% python3 -q
>>> import numpy as np
>>> import numpy.linalg as la
>>> np.set_printoptions(precision=2, suppress=True, linewidth=120)
>>> rd = lambda a: np.round(a, 2) + 0
>>> X = np.load("a.npy")
>>> X
array([[-28,  -3,  -7],
       [-24,  -9,  -1],
       [ -4,  15, -13],
       [-13, -12,   5]])
>>> U, sigma, VT = la.svd(X)
>>> evecs = VT[:(sigma > 1e-8).sum()]
>>> rng = np.random.default_rng(554)
>>> x0 = X[1] + 3 * X[2] + rng.integers(2) * np.eye(3)[0]
>>> x0
array([-35.,  36., -40.])
>>> rd(evecs.T @ evecs)
array([[ 0.94,  0.15,  0.19],
       [ 0.15,  0.65, -0.45],
       [ 0.19, -0.45,  0.42]])
>>> x0 = np.array([0, 3, 0])
>>> h1 = np.maximum(X @ x0, 0)
>>> X * (h1 > 1e-9)[:, None]
array([[  0,   0,   0],
       [  0,   0,   0],
       [ -4,  15, -13],
       [  0,   0,   0]])
>>> h1
array([ 0,  0, 45,  0])
>>> np.maximum(X @ (3 * x0), 0)
array([  0,   0, 135,   0])
>>> np.maximum(X @ x0, 0) - np.maximum(-X @ x0, 0)
array([ -9, -27,  45, -36])
>>> rd(np.tanh(X @ x0))
array([-1., -1.,  1., -1.])
>>> r = la.matrix_rank(X)
>>> r
np.int64(2)
>>> null = la.svd(X)[2][r:].T
>>> rd(null[:, 0] / null[np.abs(null[:, 0]).round(6).argmax(), 0])
array([-0.33,  0.78,  1.  ])
>>> null.shape
(3, 1)
>>> [int(la.matrix_rank(X[:i])) for i in range(1, len(X) + 1)]
[1, 2, 2, 2]
>>> U, sigma, VT = la.svd(X, full_matrices=False)
>>> rd(sigma / sigma[0])
array([1.  , 0.58, 0.  ])
>>> np.abs(U[:, 0]).round(6).argmax()
np.int64(0)
>>> rd(sigma)
array([41.06, 23.71,  0.  ])
>>> rd(np.sqrt((sigma ** 2).sum())), rd(la.norm(X))
(np.float64(47.41), np.float64(47.41))
>>> U.shape, sigma.shape, VT.shape
((4, 3), (3,), (3, 3))
